% python3 -q
>>> import numpy as np
>>> import numpy.linalg as la
>>> np.set_printoptions(precision=3, suppress=True, linewidth=120)
>>> K = np.load("m.npy")
>>> K
array([[0.389, 0.056, 0.278, 0.056, 0.278, 0.278],
       [0.056, 0.008, 0.04 , 0.008, 0.04 , 0.04 ],
       [0.278, 0.04 , 0.198, 0.04 , 0.198, 0.198],
       [0.056, 0.008, 0.04 , 0.008, 0.04 , 0.04 ],
       [0.278, 0.04 , 0.198, 0.04 , 0.198, 0.198],
       [0.278, 0.04 , 0.198, 0.04 , 0.198, 0.198]])
>>> (K + K.T) / 2
array([[0.389, 0.056, 0.278, 0.056, 0.278, 0.278],
       [0.056, 0.008, 0.04 , 0.008, 0.04 , 0.04 ],
       [0.278, 0.04 , 0.198, 0.04 , 0.198, 0.198],
       [0.056, 0.008, 0.04 , 0.008, 0.04 , 0.04 ],
       [0.278, 0.04 , 0.198, 0.04 , 0.198, 0.198],
       [0.278, 0.04 , 0.198, 0.04 , 0.198, 0.198]])
>>> la.matrix_power(K, 4)
array([[0.389, 0.056, 0.278, 0.056, 0.278, 0.278],
       [0.056, 0.008, 0.04 , 0.008, 0.04 , 0.04 ],
       [0.278, 0.04 , 0.198, 0.04 , 0.198, 0.198],
       [0.056, 0.008, 0.04 , 0.008, 0.04 , 0.04 ],
       [0.278, 0.04 , 0.198, 0.04 , 0.198, 0.198],
       [0.278, 0.04 , 0.198, 0.04 , 0.198, 0.198]])
>>> K @ K
array([[0.389, 0.056, 0.278, 0.056, 0.278, 0.278],
       [0.056, 0.008, 0.04 , 0.008, 0.04 , 0.04 ],
       [0.278, 0.04 , 0.198, 0.04 , 0.198, 0.198],
       [0.056, 0.008, 0.04 , 0.008, 0.04 , 0.04 ],
       [0.278, 0.04 , 0.198, 0.04 , 0.198, 0.198],
       [0.278, 0.04 , 0.198, 0.04 , 0.198, 0.198]])
>>> la.determinant(K)
Traceback (most recent call last):
  File "<python-input-8>", line 1, in <module>
    la.determinant(K)
    ^^^^^^^^^^^^^^
AttributeError: module 'numpy.linalg' has no attribute 'determinant'
>>> rng = np.random.default_rng(55)
>>> z = rng.permutation(6)
>>> z
array([4, 3, 1, 0, 5, 2])
>>> out = K[z][:, z]
>>> np.round(np.sort(np.abs(la.eigvals(out))), 3) + 0
array([0., 0., 0., 0., 0., 1.])
>>> out
array([[0.198, 0.04 , 0.04 , 0.278, 0.198, 0.198],
       [0.04 , 0.008, 0.008, 0.056, 0.04 , 0.04 ],
       [0.04 , 0.008, 0.008, 0.056, 0.04 , 0.04 ],
       [0.278, 0.056, 0.056, 0.389, 0.278, 0.278],
       [0.198, 0.04 , 0.04 , 0.278, 0.198, 0.198],
       [0.198, 0.04 , 0.04 , 0.278, 0.198, 0.198]])
>>> np.diag(out)
array([0.198, 0.008, 0.008, 0.389, 0.198, 0.198])
>>> out = K / np.sqrt((K ** 2).mean(axis=1, keepdims=True))
>>> la.norm(out, axis=1)
array([2.449, 2.449, 2.449, 2.449, 2.449, 2.449])
>>> rank = la.matrix_rank(K)
>>> rank
np.int64(1)
>>> N = la.svd(K)[2][rank:].T
>>> [int(la.matrix_rank(K[:i])) for i in range(1, len(K) + 1)]
[1, 1, 1, 1, 1, 1]
>>> np.allclose(K @ N, 0)
True
>>> M = np.load("out14.npy")
>>> M
array([[  3.644,   0.029,  -1.83 ,  -0.018,  -1.829,  -0.905,  -3.635,   4.565,   4.558,  -4.556,   2.73 ],
       [  2.975,   0.009,  -1.492,   0.013,  -1.468,  -0.723,  -3.007,   3.729,   3.738,  -3.727,   2.231],
       [ -1.492,  -0.002,   0.737,  -0.009,   0.75 ,   0.418,   1.483,  -1.884,  -1.875,   1.903,  -1.11 ],
       [  1.027,  -0.019,  -0.511,   0.026,  -0.473,  -0.261,  -1.023,   1.247,   1.307,  -1.28 ,   0.751],
       [  2.218,   0.012,  -1.125,  -0.013,  -1.104,  -0.56 ,  -2.206,   2.776,   2.729,  -2.754,   1.629],
       [  4.127,  -0.006,  -2.036,   0.   ,  -2.067,  -1.02 ,  -4.155,   5.204,   5.19 ,  -5.185,   3.156],
       [  6.071,   0.01 ,  -3.048,  -0.017,  -3.033,  -1.511,  -6.063,   7.597,   7.572,  -7.584,   4.563],
       [ -1.323,   0.011,   0.698,   0.004,   0.663,   0.348,   1.367,  -1.681,  -1.707,   1.721,  -0.998],
       [  0.417,  -0.034,  -0.196,   0.025,  -0.208,  -0.085,  -0.423,   0.513,   0.493,  -0.469,   0.312],
       [  3.428,  -0.02 ,  -1.738,  -0.051,  -1.687,  -0.885,  -3.435,   4.322,   4.288,  -4.26 ,   2.558],
       [  5.106,   0.027,  -2.542,  -0.04 ,  -2.556,  -1.26 ,  -5.091,   6.373,   6.382,  -6.411,   3.874],
       [  8.275,  -0.004,  -4.119,  -0.005,  -4.151,  -2.09 ,  -8.293,  10.373,  10.372, -10.362,   6.212],
       [ -3.397,  -0.002,   1.713,   0.006,   1.721,   0.842,   3.406,  -4.308,  -4.279,   4.269,  -2.548],
       [  3.754,  -0.002,  -1.912,  -0.005,  -1.849,  -0.96 ,  -3.77 ,   4.697,   4.657,  -4.716,   2.819],
       [ -1.75 ,  -0.008,   0.889,   0.01 ,   0.855,   0.423,   1.779,  -2.238,  -2.174,   2.201,  -1.338],
       [ -2.907,  -0.035,   1.437,   0.002,   1.416,   0.728,   2.901,  -3.584,  -3.569,   3.571,  -2.197],
       [ -3.986,  -0.019,   2.006,  -0.012,   2.002,   0.999,   4.006,  -4.965,  -5.002,   4.994,  -3.007],
       [  7.648,   0.022,  -3.827,  -0.004,  -3.833,  -1.926,  -7.639,   9.585,   9.583,  -9.561,   5.778],
       [  4.828,   0.004,  -2.374,  -0.01 ,  -2.427,  -1.173,  -4.811,   5.998,   6.01 ,  -5.973,   3.6  ]])
>>> [round(float(x), 3) for x in la.svd(M, compute_uv=False)[:3]]
[50.612, 0.12, 0.108]
>>> la.cond(M) > 100
np.True_
>>> np.argsort(-la.norm(M, axis=0).round(6), kind="stable")[:3]
array([7, 8, 9])
>>> out = np.array([[0, 3], [1, 0], [2, 5]])
>>> F = np.kron(np.eye(3, dtype=int), out)
>>> F
array([[0, 3, 0, 0, 0, 0],
       [1, 0, 0, 0, 0, 0],
       [2, 5, 0, 0, 0, 0],
       [0, 0, 0, 3, 0, 0],
       [0, 0, 1, 0, 0, 0],
       [0, 0, 2, 5, 0, 0],
       [0, 0, 0, 0, 0, 3],
       [0, 0, 0, 0, 1, 0],
       [0, 0, 0, 0, 2, 5]])
>>> O, V = la.qr(F[:, :5])[0], la.qr(F[:, 5:])[0]
>>> sv = la.svd(O.T @ V, compute_uv=False)
>>> np.degrees(np.arccos(sv.clip(0, 1)))
array([39.918])
>>> (sv > 0.9).sum()
np.int64(0)
>>> round(float(la.norm(O @ O.T - V @ V.T, 2)), 3)
1.0
>>> evals, V = la.eigh(K)
>>> np.round(V.T @ K @ V, 3) + 0
array([[0., 0., 0., 0., 0., 0.],
       [0., 0., 0., 0., 0., 0.],
       [0., 0., 0., 0., 0., 0.],
       [0., 0., 0., 0., 0., 0.],
       [0., 0., 0., 0., 0., 0.],
       [0., 0., 0., 0., 0., 1.]])
>>> np.round(evals.sum(), 3), round(np.trace(K), 3)
(np.float64(1.0), np.float64(1.0))
>>> z = rng.permutation(6)
>>> out = F[:, z] * rng.choice([-1, 1], 6)
>>> out
array([[ 3,  0,  0,  0,  0,  0],
       [ 0,  0,  0,  0,  1,  0],
       [ 5,  0,  0,  0,  2,  0],
       [ 0,  0,  0,  0,  0,  3],
       [ 0,  1,  0,  0,  0,  0],
       [ 0,  2,  0,  0,  0,  5],
       [ 0,  0,  3,  0,  0,  0],
       [ 0,  0,  0, -1,  0,  0],
       [ 0,  0,  5, -2,  0,  0]])
>>> left, _, VT = la.svd(F.T @ out)
>>> z
array([1, 2, 5, 4, 0, 3])
>>> np.round(left @ VT, 3) + 0
array([[ 0.,  0.,  0.,  0.,  1.,  0.],
       [ 1.,  0.,  0.,  0.,  0.,  0.],
       [ 0.,  1.,  0.,  0.,  0.,  0.],
       [ 0.,  0.,  0.,  0.,  0.,  1.],
       [ 0.,  0.,  0., -1.,  0.,  0.],
       [ 0.,  0.,  1.,  0.,  0.,  0.]])
>>> np.round(la.lstsq(F, out)[0], 3) + 0
array([[ 0.,  0.,  0.,  0.,  1.,  0.],
       [ 1.,  0.,  0.,  0.,  0.,  0.],
       [ 0.,  1.,  0.,  0.,  0.,  0.],
       [ 0.,  0.,  0.,  0.,  0.,  1.],
       [ 0.,  0.,  0., -1.,  0.,  0.],
       [ 0.,  0.,  1.,  0.,  0.,  0.]])
>>> W1 = np.array([[-5, 0], [5, -2], [-3, 5], [2, 4], [-5, 1], [-3, 1]])
>>> b = np.array([0, -3])
>>> H = np.maximum(out @ W1 + b, 0)
>>> (H > 0).mean(axis=0)
array([0.111, 0.222])
>>> H
array([[ 0,  0],
       [ 0,  0],
       [ 0,  0],
       [ 0,  0],
       [ 5,  0],
       [ 0,  0],
       [ 0, 12],
       [ 0,  0],
       [ 0, 14]])
>>> W2 = np.array([[-1, -1], [-1, 0]])
>>> H @ W2
array([[  0,   0],
       [  0,   0],
       [  0,   0],
       [  0,   0],
       [ -5,  -5],
       [  0,   0],
       [-12,   0],
       [  0,   0],
       [-14,   0]])
>>> W1 @ W2
array([[ 5,  5],
       [-3, -5],
       [-2,  3],
       [-6, -2],
       [ 4,  5],
       [ 2,  3]])
>>> J = np.loadtxt("data.csv", delimiter=",")
>>> J
array([[5., 4., 0., 4., 0., 4., 0., 0., 0., 4., 4.],
       [4., 5., 0., 4., 0., 4., 0., 0., 0., 4., 4.],
       [0., 0., 5., 0., 4., 0., 4., 4., 4., 0., 0.],
       [4., 4., 0., 5., 0., 4., 0., 0., 0., 4., 4.],
       [0., 0., 4., 0., 5., 0., 4., 4., 4., 0., 0.],
       [4., 4., 0., 4., 0., 5., 0., 0., 0., 4., 4.],
       [0., 0., 4., 0., 4., 0., 5., 4., 4., 0., 0.],
       [0., 0., 4., 0., 4., 0., 4., 5., 4., 0., 0.],
       [0., 0., 4., 0., 4., 0., 4., 4., 5., 0., 0.],
       [4., 4., 0., 4., 0., 4., 0., 0., 0., 5., 4.],
       [4., 4., 0., 4., 0., 4., 0., 0., 0., 4., 5.]])
>>> # symmetric, so the eigenvalues are real
>>> x0 = np.ones(11)
>>> for _ in range(6):
...     x0 = J @ x0
...     x0 /= la.norm(x0)
...     print(round(x0 @ J @ x0, 3))
... 
23.519
23.827
24.094
24.315
24.491
24.627
>>> x0
array([0.389, 0.389, 0.137, 0.389, 0.137, 0.389, 0.137, 0.137, 0.137, 0.389, 0.389])
>>> left, sv, VT = la.svd(J)
>>> np.argmax(sv[:-1] / (sv[1:] + 1e-6)) + 1
np.int64(2)
>>> sv
array([25., 21.,  1.,  1.,  1.,  1.,  1.,  1.,  1.,  1.,  1.])
>>> out = left[:, :2] @ np.diag(sv[:2]) @ VT[:2]
>>> la.matrix_rank(J, rtol=0.05)
np.int64(2)
>>> round(la.norm(J - out) / la.norm(J), 3)
np.float64(0.091)
>>> L = la.cholesky(J)
>>> la.eigvalsh(J).min() > 0
np.True_
>>> mat = np.loadtxt("block12.csv", delimiter=",")
>>> mat
array([[-3.,  1.,  0.,  0.,  0.,  0.,  0.,  0.,  0.,  0.],
       [ 0., -3.,  1.,  0.,  0.,  0.,  0.,  0.,  0.,  0.],
       [ 0.,  0., -3.,  1.,  0.,  0.,  0.,  0.,  0.,  0.],
       [ 0.,  0.,  0., -3.,  1.,  0.,  0.,  0.,  0.,  0.],
       [ 0.,  0.,  0.,  0., -3.,  1.,  0.,  0.,  0.,  0.],
       [ 0.,  0.,  0.,  0.,  0., -3.,  1.,  0.,  0.,  0.],
       [ 0.,  0.,  0.,  0.,  0.,  0., -3.,  1.,  0.,  0.],
       [ 0.,  0.,  0.,  0.,  0.,  0.,  0., -3.,  1.,  0.],
       [ 0.,  0.,  0.,  0.,  0.,  0.,  0.,  0., -3.,  1.],
       [ 0.,  0.,  0.,  0.,  0.,  0.,  0.,  0.,  0., -3.]])
>>> out = la.inv(mat)
>>> np.round(mat @ out, 3) + 0
array([[1., 0., 0., 0., 0., 0., 0., 0., 0., 0.],
       [0., 1., 0., 0., 0., 0., 0., 0., 0., 0.],
       [0., 0., 1., 0., 0., 0., 0., 0., 0., 0.],
       [0., 0., 0., 1., 0., 0., 0., 0., 0., 0.],
       [0., 0., 0., 0., 1., 0., 0., 0., 0., 0.],
       [0., 0., 0., 0., 0., 1., 0., 0., 0., 0.],
       [0., 0., 0., 0., 0., 0., 1., 0., 0., 0.],
       [0., 0., 0., 0., 0., 0., 0., 1., 0., 0.],
       [0., 0., 0., 0., 0., 0., 0., 0., 1., 0.],
       [0., 0., 0., 0., 0., 0., 0., 0., 0., 1.]])
>>> np.round(la.inv(out), 3) + 0
array([[-3.,  1.,  0.,  0.,  0.,  0.,  0.,  0.,  0.,  0.],
       [ 0., -3.,  1.,  0.,  0.,  0.,  0.,  0.,  0.,  0.],
       [ 0.,  0., -3.,  1.,  0.,  0.,  0.,  0.,  0.,  0.],
       [ 0.,  0.,  0., -3.,  1.,  0.,  0.,  0.,  0.,  0.],
       [ 0.,  0.,  0.,  0., -3.,  1.,  0.,  0.,  0.,  0.],
       [ 0.,  0.,  0.,  0.,  0., -3.,  1.,  0.,  0.,  0.],
       [ 0.,  0.,  0.,  0.,  0.,  0., -3.,  1.,  0.,  0.],
       [ 0.,  0.,  0.,  0.,  0.,  0.,  0., -3.,  1.,  0.],
       [ 0.,  0.,  0.,  0.,  0.,  0.,  0.,  0., -3.,  1.],
       [ 0.,  0.,  0.,  0.,  0.,  0.,  0.,  0.,  0., -3.]])
>>> np.allclose(out, mat.T)
False
>>> out.round(3) + 0
array([[-0.333, -0.111, -0.037, -0.012, -0.004, -0.001,  0.   ,  0.   ,  0.   ,  0.   ],
       [ 0.   , -0.333, -0.111, -0.037, -0.012, -0.004, -0.001,  0.   ,  0.   ,  0.   ],
       [ 0.   ,  0.   , -0.333, -0.111, -0.037, -0.012, -0.004, -0.001,  0.   ,  0.   ],
       [ 0.   ,  0.   ,  0.   , -0.333, -0.111, -0.037, -0.012, -0.004, -0.001,  0.   ],
       [ 0.   ,  0.   ,  0.   ,  0.   , -0.333, -0.111, -0.037, -0.012, -0.004, -0.001],
       [ 0.   ,  0.   ,  0.   ,  0.   ,  0.   , -0.333, -0.111, -0.037, -0.012, -0.004],
       [ 0.   ,  0.   ,  0.   ,  0.   ,  0.   ,  0.   , -0.333, -0.111, -0.037, -0.012],
       [ 0.   ,  0.   ,  0.   ,  0.   ,  0.   ,  0.   ,  0.   , -0.333, -0.111, -0.037],
       [ 0.   ,  0.   ,  0.   ,  0.   ,  0.   ,  0.   ,  0.   ,  0.   , -0.333, -0.111],
       [ 0.   ,  0.   ,  0.   ,  0.   ,  0.   ,  0.   ,  0.   ,  0.   ,  0.   , -0.333]])
>>> round(float(la.cond(mat)), 3)
1.931
>>> (np.abs(out) > 1e-9).astype(int)
array([[1, 1, 1, 1, 1, 1, 1, 1, 1, 1],
       [0, 1, 1, 1, 1, 1, 1, 1, 1, 1],
       [0, 0, 1, 1, 1, 1, 1, 1, 1, 1],
       [0, 0, 0, 1, 1, 1, 1, 1, 1, 1],
       [0, 0, 0, 0, 1, 1, 1, 1, 1, 1],
       [0, 0, 0, 0, 0, 1, 1, 1, 1, 1],
       [0, 0, 0, 0, 0, 0, 1, 1, 1, 1],
       [0, 0, 0, 0, 0, 0, 0, 1, 1, 1],
       [0, 0, 0, 0, 0, 0, 0, 0, 1, 1],
       [0, 0, 0, 0, 0, 0, 0, 0, 0, 1]])
